$ python3 -q
>>> import numpy as np
>>> from numpy import linalg as LA
>>> np.set_printoptions(suppress=True, linewidth=140)
>>> mat = np.array([[0, 3, 0, 1, 2, 2, 2, 1],
...     [3, 3, 1, 3, 3, 1, 2, 3],
...     [1, 0, 3, 1, 0, 2, 2, 0],
...     [0, 0, 2, 0, 0, 3, 2, 2],
...     [3, 1, 2, 0, 2, 0, 0, 0],
...     [0, 1, 0, 2, 2, 2, 2, 2],
...     [0, 0, 1, 2, 0, 0, 0, 0],
...     [0, 3, 2, 2, 1, 1, 3, 2]])
>>> mat
array([[0, 3, 0, 1, 2, 2, 2, 1],
       [3, 3, 1, 3, 3, 1, 2, 3],
       [1, 0, 3, 1, 0, 2, 2, 0],
       [0, 0, 2, 0, 0, 3, 2, 2],
       [3, 1, 2, 0, 2, 0, 0, 0],
       [0, 1, 0, 2, 2, 2, 2, 2],
       [0, 0, 1, 2, 0, 0, 0, 0],
       [0, 3, 2, 2, 1, 1, 3, 2]])
>>> x = np.array([5, 4, 2, 3, 0, 1, 1, 0])
>>> h = np.maximum(mat @ x, 0)
>>> np.round(np.tanh(mat @ x), 2)
array([1., 1., 1., 1., 1., 1., 1., 1.])
>>> mat * (h > 1e-9)[:, None]
array([[0, 3, 0, 1, 2, 2, 2, 1],
       [3, 3, 1, 3, 3, 1, 2, 3],
       [1, 0, 3, 1, 0, 2, 2, 0],
       [0, 0, 2, 0, 0, 3, 2, 2],
       [3, 1, 2, 0, 2, 0, 0, 0],
       [0, 1, 0, 2, 2, 2, 2, 2],
       [0, 0, 1, 2, 0, 0, 0, 0],
       [0, 3, 2, 2, 1, 1, 3, 2]])
>>> np.maximum(mat @ (3 * x), 0)
array([ 57, 123,  54,  27,  69,  42,  24,  78])
>>> rng = np.random.default_rng(162206)
>>> B = mat + rng.integers(-2, 3, (8, 6)) @ rng.integers(-2, 3, (6, 8))
>>> B
array([[  0,   8,   1,  -3,   6,   0,   4,   7],
       [  6,   5,   3,   0,   3,  -7,   7,  -3],
       [  5,  -2,   3,  -5,   0,  -8,   4, -16],
       [  0,   3,   4,  -2,   4,   3,   2,   4],
       [  3,  -2,   1,  -3,  -4,  -9,   5, -10],
       [ -1,   3,  -5,  -3,   0,  -8,   5,  -8],
       [-12,   1,  -7,   5, -10,  -3,   3,  -2],
       [ -2,   0,   0,   5,  -3,   2,   2,  -2]])
>>> np.round(LA.svd(B - mat, compute_uv=False), 2) + 0
array([31.87, 20.32, 12.65,  5.87,  2.69,  2.18,  0.  ,  0.  ])
>>> np.abs(B - mat).sum(axis=1)
array([24, 29, 40, 13, 37, 38, 42, 20])
>>> feats = np.array([[1, -1, 1, -1],
...     [1, 0, 0, 0],
...     [1, 1, 1, 1],
...     [1, 2, 4, 8],
...     [1, 3, 9, 27],
...     [1, 4, 16, 64],
...     [1, 5, 25, 125],
...     [1, 6, 36, 216],
...     [1, 7, 49, 343],
...     [1, 8, 64, 512],
...     [1, 9, 81, 729]])
>>> feats
array([[  1,  -1,   1,  -1],
       [  1,   0,   0,   0],
       [  1,   1,   1,   1],
       [  1,   2,   4,   8],
       [  1,   3,   9,  27],
       [  1,   4,  16,  64],
       [  1,   5,  25, 125],
       [  1,   6,  36, 216],
       [  1,   7,  49, 343],
       [  1,   8,  64, 512],
       [  1,   9,  81, 729]])
>>> # column 3 dominates
>>> blk = np.stack([feats, -1 * feats, feats[::-1]])
>>> LA.matrix_rank(blk)
array([4, 4, 4])
>>> (blk @ feats.T).shape
(3, 11, 11)
>>> np.einsum("bij,cij->bc", blk, blk)
array([[ 994037, -994037,   14861],
       [-994037,  994037,  -14861],
       [  14861,  -14861,  994037]])
>>> np.round(LA.norm(blk, axis=(1, 2)), 2)
array([997.01, 997.01, 997.01])
>>> u = np.array([1, -2, 2, 0, 1, -2, 2, 1])
>>> B = mat + np.outer(u, np.eye(8)[2])
>>> round(float(LA.det(B) / LA.det(mat)), 2), round(1 + LA.solve(mat, u)[2], 2)
(2.25, np.float64(2.25))
>>> Q, r_ = LA.qr(feats)
>>> np.allclose(r_.T @ r_, feats.T @ feats)
True
>>> round(abs(r_[0, 0]), 2), round(float(LA.norm(feats[:, 0])), 2)
(np.float64(3.32), 3.32)
>>> r_.round(2)
array([[  -3.32,  -13.27,  -86.23, -610.26],
       [   0.  ,   10.49,   83.9 ,  690.12],
       [   0.  ,    0.  ,   29.29,  351.5 ],
       [   0.  ,    0.  ,    0.  ,  -78.6 ]])
>>> np.round(np.abs(np.diag(r_)), 2)
array([ 3.32, 10.49, 29.29, 78.6 ])
>>> np.round(Q @ r_, 2) + 0
array([[  1.,  -1.,   1.,  -1.],
       [  1.,   0.,   0.,   0.],
       [  1.,   1.,   1.,   1.],
       [  1.,   2.,   4.,   8.],
       [  1.,   3.,   9.,  27.],
       [  1.,   4.,  16.,  64.],
       [  1.,   5.,  25., 125.],
       [  1.,   6.,  36., 216.],
       [  1.,   7.,  49., 343.],
       [  1.,   8.,  64., 512.],
       [  1.,   9.,  81., 729.]])
>>> B = np.c_[feats[:, :2] @ np.array([[-2, -3], [-3, 0]]), np.array([0, -2, -1, 3, -1, 2, -3, 1, 0, -2, -3])]
>>> B
array([[  1,  -3,   0],
       [ -2,  -3,  -2],
       [ -5,  -3,  -1],
       [ -8,  -3,   3],
       [-11,  -3,  -1],
       [-14,  -3,   2],
       [-17,  -3,  -3],
       [-20,  -3,   1],
       [-23,  -3,   0],
       [-26,  -3,  -2],
       [-29,  -3,  -3]])
>>> np.round(LA.norm(LA.qr(feats)[0].T @ B, axis=0) ** 2 / ((B ** 2).sum(axis=0) + 1e-12), 2)
array([1.  , 1.  , 0.32])
>>> np.round(LA.lstsq(feats, B[:, 0])[0], 2) + 0
array([-2., -3.,  0.,  0.])
>>> J = np.load("test14.npy")
>>> J
array([[ 2.44,  0.77, -0.29, -0.75,  0.94, -2.43, -0.65,  1.38, -2.31, -2.74, -0.47],
       [ 0.56,  4.73,  0.15, -2.09,  1.54, -2.85, -1.81, -1.76, -0.97,  1.82, -1.05],
       [-0.27, -2.66, -0.13,  1.8 , -0.87,  1.79,  0.9 ,  1.31,  0.58, -1.43,  0.91],
       [ 0.46,  0.64, -0.08,  0.43,  0.3 , -0.43, -0.44,  0.39, -0.39, -0.68,  0.21],
       [ 1.99,  2.82, -0.35,  1.94,  1.31, -1.85, -1.94,  1.71, -1.68, -2.97,  0.95]])
>>> np.round(LA.norm(J), 2)
np.float64(11.88)
>>> J.shape
(5, 11)
>>> np.round(J.mean(axis=0), 2)
array([ 1.04,  1.26, -0.14,  0.27,  0.64, -1.15, -0.79,  0.61, -0.95, -1.2 ,  0.11])
>>> np.round(J.sum(axis=1), 2)
array([-4.11, -1.73,  1.93,  0.41,  1.93])
>>> np.count_nonzero(J)
np.int64(55)
>>> np.round(J.sum(axis=0), 2)
array([ 5.18,  6.3 , -0.7 ,  1.33,  3.22, -5.77, -3.94,  3.03, -4.77, -6.  ,  0.55])
>>> LA.cond(J) > 100
np.True_
>>> round(float(LA.norm(J, 2) / LA.norm(J)), 2)
0.78
>>> LA.matrix_rank(J, rtol=0.1)
np.int64(3)
>>> [round(float(x), 2) for x in LA.svd(J, compute_uv=False)[:3]]
[9.25, 6.9, 2.82]
>>> arr = np.load("run1.npy")
>>> arr
array([[14,  2,  6, 35,  5, 15],
       [10, 16,  6, 25, 40, 15],
       [ 2,  0,  4,  5,  0, 10],
       [14,  2,  6, 21,  3,  9],
       [10, 16,  6, 15, 24,  9],
       [ 2,  0,  4,  3,  0,  6]])
>>> blk = np.stack([arr, -2 * arr, arr[::-1]])
>>> blk.sum(axis=0)
array([[-12,  -2,  -2, -32,  -5,  -9],
       [  0,   0,   0, -10, -16,  -6],
       [ 12,   2,   2,  16,   3,  -1],
       [-12,  -2,  -2, -16,  -3,   1],
       [  0,   0,   0,  10,  16,   6],
       [ 12,   2,   2,  32,   5,   9]])
>>> np.round(LA.norm(blk, axis=(1, 2)), 2)
array([ 82.49, 164.97,  82.49])
>>> LA.matrix_rank(blk)
array([6, 6, 6])
>>> (blk @ arr.T).shape
(3, 6, 6)
>>> u = np.array([0, 2, 3, 0, 0, 3])
>>> B = arr + np.outer(u, np.eye(6)[0])
>>> LA.matrix_rank(B - arr)
np.int64(1)
>>> arr.ravel(order="F")
array([14, 10,  2, 14, 10,  2,  2, 16,  0,  2, 16,  0,  6,  6,  4,  6,  6,  4, 35, 25,  5, 21, 15,  3,  5, 40,  0,  3, 24,  0, 15, 15, 10,
        9,  9,  6])
>>> arr.reshape(-1, 2)
array([[14,  2],
       [ 6, 35],
       [ 5, 15],
       [10, 16],
       [ 6, 25],
       [40, 15],
       [ 2,  0],
       [ 4,  5],
       [ 0, 10],
       [14,  2],
       [ 6, 21],
       [ 3,  9],
       [10, 16],
       [ 6, 15],
       [24,  9],
       [ 2,  0],
       [ 4,  3],
       [ 0,  6]])
>>> blk = arr.reshape(6, 2, -1)
>>> blk.shape
(6, 2, 3)
>>> blk.transpose(1, 0, 2)
array([[[14,  2,  6],
        [10, 16,  6],
        [ 2,  0,  4],
        [14,  2,  6],
        [10, 16,  6],
        [ 2,  0,  4]],

       [[35,  5, 15],
        [25, 40, 15],
        [ 5,  0, 10],
        [21,  3,  9],
        [15, 24,  9],
        [ 3,  0,  6]]])
>>> x = np.array([1, 2, -5, 9, 2, 9])
>>> rhs = arr @ x
>>> c, lr = np.zeros(6), 1 / LA.norm(arr, 2) ** 2
>>> for i in range(25):
...     c -= lr * arr.T @ (arr @ c - rhs)
...     if i % 5 == 0: print(i, round(LA.norm(arr @ c - rhs), 2))
... 
0 112.0
5 54.62
10 38.69
15 34.53
20 32.68
>>> np.round(LA.cond(arr), 2)
np.float64(85.43)
>>> c.round(2)
array([3.18, 0.78, 1.77, 8.45, 2.69, 4.69])
>>> E = np.load("data.npy")
>>> E.round(2) + 0
array([[ 0.54, -0.46, -0.67,  1.41, -0.8 , -0.23,  0.01, -0.59, -0.38, -1.02,  0.33, -1.52],
       [-0.46,  1.1 , -0.02,  0.52, -0.22, -0.17,  0.5 ,  0.31,  0.2 ,  0.  , -0.83, -0.83],
       [-0.67, -0.02,  0.45, -0.5 , -0.81,  0.21, -0.69,  0.48, -0.8 ,  0.38,  0.62, -0.79],
       [ 1.41,  0.52, -0.5 ,  0.82, -1.34, -0.53, -0.47,  0.24,  0.57,  0.22,  0.54,  1.04],
       [-0.8 , -0.22, -0.81, -1.34, -0.79, -0.81, -0.41, -0.15,  0.05, -1.12,  0.44,  0.28],
       [-0.23, -0.17,  0.21, -0.53, -0.81,  0.68,  1.03, -0.02,  1.51, -0.47,  0.38, -0.19],
       [ 0.01,  0.5 , -0.69, -0.47, -0.41,  1.03,  0.51, -0.13, -1.62,  0.02,  0.28,  0.67],
       [-0.59,  0.31,  0.48,  0.24, -0.15, -0.02, -0.13,  1.18, -0.22, -0.99,  0.36,  0.34],
       [-0.38,  0.2 , -0.8 ,  0.57,  0.05,  1.51, -1.62, -0.22, -0.22,  0.02, -0.08, -0.02],
       [-1.02,  0.  ,  0.38,  0.22, -1.12, -0.47,  0.02, -0.99,  0.02,  0.41,  0.33,  0.15],
       [ 0.33, -0.83,  0.62,  0.54,  0.44,  0.38,  0.28,  0.36, -0.08,  0.33,  0.5 , -0.03],
       [-1.52, -0.83, -0.79,  1.04,  0.28, -0.19,  0.67,  0.34, -0.02,  0.15, -0.03, -0.17]])
>>> # rank 11
>>> r = LA.matrix_rank(E)
>>> r
np.int64(11)
>>> null = LA.svd(E)[2][r:].T
>>> np.round(null[:, 0] / null[np.abs(null[:, 0]).round(6).argmax(), 0], 2)
array([-0.1 ,  0.63, -0.2 ,  0.03,  0.57, -0.13,  0.07, -0.2 ,  0.17,  0.1 ,  1.  , -0.2 ])
>>> np.allclose(E @ null, 0)
True
>>> LA.matrix_rank(E.T @ E), LA.matrix_rank(E @ E.T)
(np.int64(11), np.int64(11))
>>> null.shape
(12, 1)
>>> m1 = np.load("mat.npy")
>>> m1.round(2)
array([[0.2 , 0.2 , 0.2 , 0.  , 0.2 , 0.2 ],
       [0.  , 0.5 , 0.  , 0.5 , 0.  , 0.  ],
       [0.  , 0.33, 0.33, 0.  , 0.33, 0.  ],
       [0.2 , 0.2 , 0.2 , 0.4 , 0.  , 0.  ],
       [0.25, 0.  , 0.25, 0.  , 0.25, 0.25],
       [0.  , 0.  , 0.5 , 0.  , 0.  , 0.5 ]])
>>> cov = m1.T @ m1
>>> np.round(LA.eigvalsh(cov)[::-1], 2)
array([1.09, 0.63, 0.2 , 0.11, 0.04, 0.01])
>>> LA.matrix_rank(cov)
np.int64(6)
>>> (m1 @ m1.T).shape
(6, 6)
>>> np.round(np.trace(cov), 2), round(float((m1 ** 2).sum()), 2)
(np.float64(2.06), 2.06)
>>> lab = rng.permutation(6)
>>> B = m1[:, lab] * rng.choice([-1, 1], 6)
>>> B.round(2)
array([[-0.  ,  0.2 ,  0.2 , -0.2 ,  0.2 , -0.2 ],
       [-0.5 ,  0.  ,  0.5 , -0.  ,  0.  , -0.  ],
       [-0.  ,  0.  ,  0.33, -0.  ,  0.33, -0.33],
       [-0.4 ,  0.2 ,  0.2 , -0.  ,  0.2 , -0.  ],
       [-0.  ,  0.25,  0.  , -0.25,  0.25, -0.25],
       [-0.  ,  0.  ,  0.  , -0.5 ,  0.5 , -0.  ]])
>>> Uu, _, Vh = LA.svd(m1.T @ B)
>>> np.round(LA.lstsq(m1, B)[0], 2) + 0
array([[ 0.,  1.,  0.,  0.,  0.,  0.],
       [ 0.,  0.,  1.,  0.,  0.,  0.],
       [ 0.,  0.,  0.,  0.,  1.,  0.],
       [-1.,  0.,  0.,  0.,  0.,  0.],
       [ 0.,  0.,  0.,  0.,  0., -1.],
       [ 0.,  0.,  0., -1.,  0.,  0.]])
>>> np.allclose(m1 @ m1.T, m1.T @ m1)
False
>>> np.round(LA.matrix_power(m1, 4), 2)
array([[0.08, 0.24, 0.24, 0.17, 0.14, 0.13],
       [0.11, 0.3 , 0.16, 0.3 , 0.08, 0.05],
       [0.09, 0.26, 0.22, 0.21, 0.12, 0.11],
       [0.1 , 0.27, 0.2 , 0.24, 0.11, 0.08],
       [0.07, 0.22, 0.27, 0.12, 0.16, 0.15],
       [0.07, 0.24, 0.26, 0.14, 0.16, 0.14]])
>>> round(float(LA.det(m1)), 2)
0.0
>>> u = np.array([1, 0, 1])
>>> np.round(np.polyval(u, m1[2]), 2)
array([1.  , 1.11, 1.11, 1.  , 1.11, 1.  ])
>>> np.round(np.cross(m1[2, :3], m1[1, :3]), 2)
array([-0.17,  0.  ,  0.  ])
>>> A = np.load("layer17.npy")
>>> A
array([[  1,  -2,   4,  -8],
       [  1,  -1,   1,  -1],
       [  1,   0,   0,   0],
       [  1,   1,   1,   1],
       [  1,   2,   4,   8],
       [  1,   3,   9,  27],
       [  1,   4,  16,  64],
       [  1,   5,  25, 125],
       [  1,   6,  36, 216],
       [  1,   7,  49, 343],
       [  1,   8,  64, 512],
       [  1,   9,  81, 729]])
>>> # column 3 dominates
>>> B = np.c_[A[:, :1] @ np.array([[-4]]), np.array([1, -2, -3, -1, -1, 1, 3, -1, -2, 2, -2, 1])]
>>> B
array([[-4,  1],
       [-4, -2],
       [-4, -3],
       [-4, -1],
       [-4, -1],
       [-4,  1],
       [-4,  3],
       [-4, -1],
       [-4, -2],
       [-4,  2],
       [-4, -2],
       [-4,  1]])
>>> np.round(LA.norm(B - A @ LA.lstsq(A, B)[0], axis=0), 2) + 0
array([0.  , 5.93])
>>> LA.matrix_rank(B)
np.int64(2)
>>> LA.norm(A, axis=1).argmax()
np.int64(11)
>>> np.round(LA.norm(A, axis=0), 2)
array([  3.46,  17.03, 123.9 , 989.18])
>>> A[3] @ A[1]
np.int64(0)
>>> np.round(LA.norm(A, axis=1), 2)
array([  9.22,   2.  ,   1.  ,   2.  ,   9.22,  28.64,  66.1 , 127.58, 219.06, 346.55, 516.05, 733.54])
>>> W0 = np.loadtxt("m.csv", delimiter=",")
>>> W0
array([[ 0.,  0.,  0.,  0.,  0.,  0.,  0.,  0., -1.,  0.],
       [ 0.,  1.,  0.,  0.,  0.,  0.,  0.,  0.,  0.,  0.],
       [ 0.,  0.,  1.,  0.,  0.,  0.,  0.,  0.,  0.,  0.],
       [ 0.,  0.,  0.,  1.,  0.,  0.,  0.,  0.,  0.,  0.],
       [ 0.,  0.,  0.,  0.,  1.,  0.,  0.,  0.,  0.,  0.],
       [ 0.,  0.,  0.,  0.,  0.,  1.,  0.,  0.,  0.,  0.],
       [ 0.,  0.,  0.,  0.,  0.,  0.,  1.,  0.,  0.,  0.],
       [ 0.,  0.,  0.,  0.,  0.,  0.,  0.,  1.,  0.,  0.],
       [ 1.,  0.,  0.,  0.,  0.,  0.,  0.,  0.,  0.,  0.],
       [ 0.,  0.,  0.,  0.,  0.,  0.,  0.,  0.,  0.,  1.]])
>>> Uu, sv, Vh = LA.svd(W0, full_matrices=False)
>>> Vh @ Vh.T
array([[1., 0., 0., 0., 0., 0., 0., 0., 0., 0.],
       [0., 1., 0., 0., 0., 0., 0., 0., 0., 0.],
       [0., 0., 1., 0., 0., 0., 0., 0., 0., 0.],
       [0., 0., 0., 1., 0., 0., 0., 0., 0., 0.],
       [0., 0., 0., 0., 1., 0., 0., 0., 0., 0.],
       [0., 0., 0., 0., 0., 1., 0., 0., 0., 0.],
       [0., 0., 0., 0., 0., 0., 1., 0., 0., 0.],
       [0., 0., 0., 0., 0., 0., 0., 1., 0., 0.],
       [0., 0., 0., 0., 0., 0., 0., 0., 1., 0.],
       [0., 0., 0., 0., 0., 0., 0., 0., 0., 1.]])
>>> Uu.T @ W0 @ Vh.T
array([[1., 0., 0., 0., 0., 0., 0., 0., 0., 0.],
       [0., 1., 0., 0., 0., 0., 0., 0., 0., 0.],
       [0., 0., 1., 0., 0., 0., 0., 0., 0., 0.],
       [0., 0., 0., 1., 0., 0., 0., 0., 0., 0.],
       [0., 0., 0., 0., 1., 0., 0., 0., 0., 0.],
       [0., 0., 0., 0., 0., 1., 0., 0., 0., 0.],
       [0., 0., 0., 0., 0., 0., 1., 0., 0., 0.],
       [0., 0., 0., 0., 0., 0., 0., 1., 0., 0.],
       [0., 0., 0., 0., 0., 0., 0., 0., 1., 0.],
       [0., 0., 0., 0., 0., 0., 0., 0., 0., 1.]])
>>> Uu.T @ Uu
array([[1., 0., 0., 0., 0., 0., 0., 0., 0., 0.],
       [0., 1., 0., 0., 0., 0., 0., 0., 0., 0.],
       [0., 0., 1., 0., 0., 0., 0., 0., 0., 0.],
       [0., 0., 0., 1., 0., 0., 0., 0., 0., 0.],
       [0., 0., 0., 0., 1., 0., 0., 0., 0., 0.],
       [0., 0., 0., 0., 0., 1., 0., 0., 0., 0.],
       [0., 0., 0., 0., 0., 0., 1., 0., 0., 0.],
       [0., 0., 0., 0., 0., 0., 0., 1., 0., 0.],
       [0., 0., 0., 0., 0., 0., 0., 0., 1., 0.],
       [0., 0., 0., 0., 0., 0., 0., 0., 0., 1.]])
>>> sv / sv[0]
array([1., 1., 1., 1., 1., 1., 1., 1., 1., 1.])
